>>> import numpy as np
>>> import numpy.linalg as la
>>> np.set_printoptions(precision=3, suppress=True, linewidth=120)
>>> J = np.load("arr.npy")
>>> print(J)
[[-1.466 -0.044 -2.289]
 [ 1.771  0.737  5.47 ]
 [-3.585 -2.787 -1.788]
 [ 0.718  4.154 -6.232]
 [ 3.786  4.492  2.126]
 [-0.352 -0.81   2.969]
 [ 5.873  3.565 10.708]
 [ 2.179  2.614  2.003]
 [-0.636 -1.246  3.206]
 [ 0.651  1.905 -0.808]]
>>> Ac = (J - J.mean(axis=0)) / J.std(axis=0)
>>> print(Ac.std(axis=0))
[1. 1. 1.]
>>> beta = la.lstsq(np.delete(Ac, 0, axis=1), Ac[:, 0])[0]
>>> print(np.round(1 - np.var(Ac[:, 0] - np.delete(Ac, 0, axis=1) @ beta), 3))
1.0
>>> C = J[[4, 0]].astype(float)
>>> for _ in range(3):
...     z = la.norm(J[:, None] - C, axis=-1).argmin(axis=1)
...     C = np.array([J[z == j].mean(axis=0) for j in range(2)])
... 
>>> print(z)
[1 0 1 1 0 1 0 0 1 1]
>>> print(np.abs(C[1] - C[0]).argmax())
2
>>> print(C[1] - C[0])
[-4.181 -2.657 -5.9  ]
>>> print(C)
[[ 3.402  2.852  5.077]
 [-0.778  0.195 -0.824]]
>>> C2 = np.cov(J, rowvar=False)
>>> print(np.argsort(-J.std(axis=0).round(6), kind="stable"))
[2 0 1]
>>> print(np.argwhere(np.triu(np.abs(np.corrcoef(J.T)) > 0.8, 1)))
[[0 1]]
>>> print(C2.shape)
(3, 3)
>>> print(np.median(J, axis=0))
[0.684 1.321 2.064]
>>> print(C2)
[[ 7.243  5.451  8.104]
 [ 5.451  6.144  0.991]
 [ 8.104  0.991 21.836]]
>>> print(np.polyfit(J[:, 0], J[:, 2], 1))
[1.119 0.536]
>>> feats = np.load("data.npy")
>>> print(feats)
[[3. 1. 1.]
 [1. 3. 1.]
 [1. 1. 3.]]
>>> # equal to its transpose
>>> O = feats.astype(float).copy()
>>> for j in range(3):
...     O[:, j] -= O[:, :j] @ (O[:, :j].T @ O[:, j])
...     O[:, j] /= la.norm(O[:, j])
... 
>>> print(np.round(O.T @ feats, 3) + 0)
[[3.317 2.111 2.111]
 [0.    2.558 0.995]
 [0.    0.    2.357]]
>>> print(O)
[[ 0.905 -0.355 -0.236]
 [ 0.302  0.924 -0.236]
 [ 0.302  0.142  0.943]]
>>> print(np.round(np.einsum("ii->", O), 3))
2.771
>>> print(la.eigvals(O))
[0.886+0.464j 0.886-0.464j 1.   +0.j   ]
>>> print(np.round(la.det(O.T), 3))
1.0
>>> print(np.round(la.det(2 * O), 3), round(la.det(O), 3))
8.0 1.0
>>> print(round(la.det(O[::-1]), 3))
-1.0
>>> ang = np.radians(120)
>>> Rm = np.eye(3)
>>> Rm[1, 1] = Rm[0, 0] = np.cos(ang)
>>> Rm[1, 0], Rm[0, 1] = -np.sin(ang), np.sin(ang)
>>> print(Rm)
[[-0.5    0.866  0.   ]
 [-0.866 -0.5    0.   ]
 [ 0.     0.     1.   ]]
>>> B = feats @ Rm.T
>>> print(np.abs(B - feats).max(axis=0))
[3.634 5.366 0.   ]
>>> rng = np.random.default_rng(3)
>>> z = rng.permutation(3)
>>> print(z)
[2 1 0]
>>> B = feats[z][:, z]
>>> print(np.trace(B))
9.0
>>> print(B)
[[3. 1. 1.]
 [1. 3. 1.]
 [1. 1. 3.]]
>>> print(np.diag(B))
[3. 3. 3.]
>>> print(np.sort(np.abs(la.eigvals(B))))
[2. 2. 5.]
>>> M = np.load("test15.npy")
>>> print(M)
[[-9 -6  8]
 [-4  1  0]
 [ 5 -8  9]
 [ 8  6  6]
 [ 3 -9  8]]
>>> O = M.astype(float).copy()
>>> for j in range(3):
...     O[:, j] -= O[:, :j] @ (O[:, :j].T @ O[:, j])
...     O[:, j] /= la.norm(O[:, j])
... 
>>> print(np.round(O.T @ O, 3) + 0)
[[1. 0. 0.]
 [0. 1. 0.]
 [0. 0. 1.]]
>>> print(np.round(O.T @ M, 3) + 0)
[[ 13.964   2.22    3.223]
 [  0.     14.597 -11.177]
 [  0.      0.     10.473]]
>>> x0 = np.array([1, 1, 0])
>>> y = M @ x0
>>> print(np.round(la.solve(M.T @ M, M.T @ y), 3) + 0)
[1. 1. 0.]
>>> print(np.round(la.lstsq(M, y)[0], 3) + 0)
[1. 1. 0.]
>>> y = y + 0.02 * rng.normal(size=5)
>>> print(y)
[-15.051  -2.992  -3.011  13.991  -6.004]
>>> beta, *_ = la.lstsq(M, y)
>>> print(beta)
[ 1.002  0.999 -0.004]
>>> print(np.round(M.T @ (y - M @ beta), 3) + 0)
[0. 0. 0.]
>>> K = np.load("w.npy")
>>> print(K)
[[1.    0.9   0.81  0.729]
 [0.9   1.    0.9   0.81 ]
 [0.81  0.9   1.    0.9  ]
 [0.729 0.81  0.9   1.   ]]
>>> x0 = np.array([-1, -3, 1, -3])
>>> y = K @ x0
>>> print(y)
[-5.077 -5.43  -5.21  -5.259]
>>> print(la.solve(K, -1 * y))
[ 1.  3. -1.  3.]
>>> print(np.round(la.solve(K, K[:, 2]), 3) + 0)
[0. 0. 1. 0.]
>>> O, evecs = la.qr(K[:, :2])[0], la.qr(K[:, 2:])[0]
>>> s = la.svd(O.T @ evecs, compute_uv=False)
>>> print(np.degrees(np.arccos(s.clip(0, 1))))
[ 4.585 74.52 ]
